$ python -q
>>> import numpy as np
>>> from numpy import linalg as LA
>>> np.set_printoptions(suppress=True, linewidth=160)
>>> rd = lambda a: np.round(a, 3) + 0
>>> J = np.load("layer15.npy")
>>> J
array([[ 1, -4,  2,  8, -1, -3,  0, -7,  7,  3, -3, -5, -7,  5],
       [-4,  1, -4,  2,  8, -1, -3,  0, -7,  7,  3, -3, -5, -7],
       [ 2, -4,  1, -4,  2,  8, -1, -3,  0, -7,  7,  3, -3, -5],
       [ 8,  2, -4,  1, -4,  2,  8, -1, -3,  0, -7,  7,  3, -3],
       [-1,  8,  2, -4,  1, -4,  2,  8, -1, -3,  0, -7,  7,  3],
       [-3, -1,  8,  2, -4,  1, -4,  2,  8, -1, -3,  0, -7,  7],
       [ 0, -3, -1,  8,  2, -4,  1, -4,  2,  8, -1, -3,  0, -7],
       [-7,  0, -3, -1,  8,  2, -4,  1, -4,  2,  8, -1, -3,  0],
       [ 7, -7,  0, -3, -1,  8,  2, -4,  1, -4,  2,  8, -1, -3],
       [ 3,  7, -7,  0, -3, -1,  8,  2, -4,  1, -4,  2,  8, -1],
       [-3,  3,  7, -7,  0, -3, -1,  8,  2, -4,  1, -4,  2,  8],
       [-5, -3,  3,  7, -7,  0, -3, -1,  8,  2, -4,  1, -4,  2],
       [-7, -5, -3,  3,  7, -7,  0, -3, -1,  8,  2, -4,  1, -4],
       [ 5, -7, -5, -3,  3,  7, -7,  0, -3, -1,  8,  2, -4,  1]])
>>> ev, V = LA.eigh(J)
>>> np.unique(ev.round(6) + 0, return_counts=True)[1]
array([1, 1, 1, 1, 1, 1, 1, 1, 1, 1, 1, 1, 1, 1])
>>> arr = np.array([[3, 1, 2, -1, 2, -3, -2, 2],
...     [-2, 1, 2, -3, -3, 1, -2, 2],
...     [0, -1, 1, 1, 0, 3, 0, -1],
...     [0, 3, 1, 2, 1, 3, 1, 1]])
>>> arr
array([[ 3,  1,  2, -1,  2, -3, -2,  2],
       [-2,  1,  2, -3, -3,  1, -2,  2],
       [ 0, -1,  1,  1,  0,  3,  0, -1],
       [ 0,  3,  1,  2,  1,  3,  1,  1]])
>>> other = arr[0, 0] * arr[1:] - np.outer(arr[1:, 0], arr[0])
>>> other
array([[  0,   5,  10, -11,  -5,  -3, -10,  10],
       [  0,  -3,   3,   3,   0,   9,   0,  -3],
       [  0,   9,   3,   6,   3,   9,   3,   3]])
>>> np.flatnonzero(~other.round(6).any(axis=1))
array([], dtype=int64)
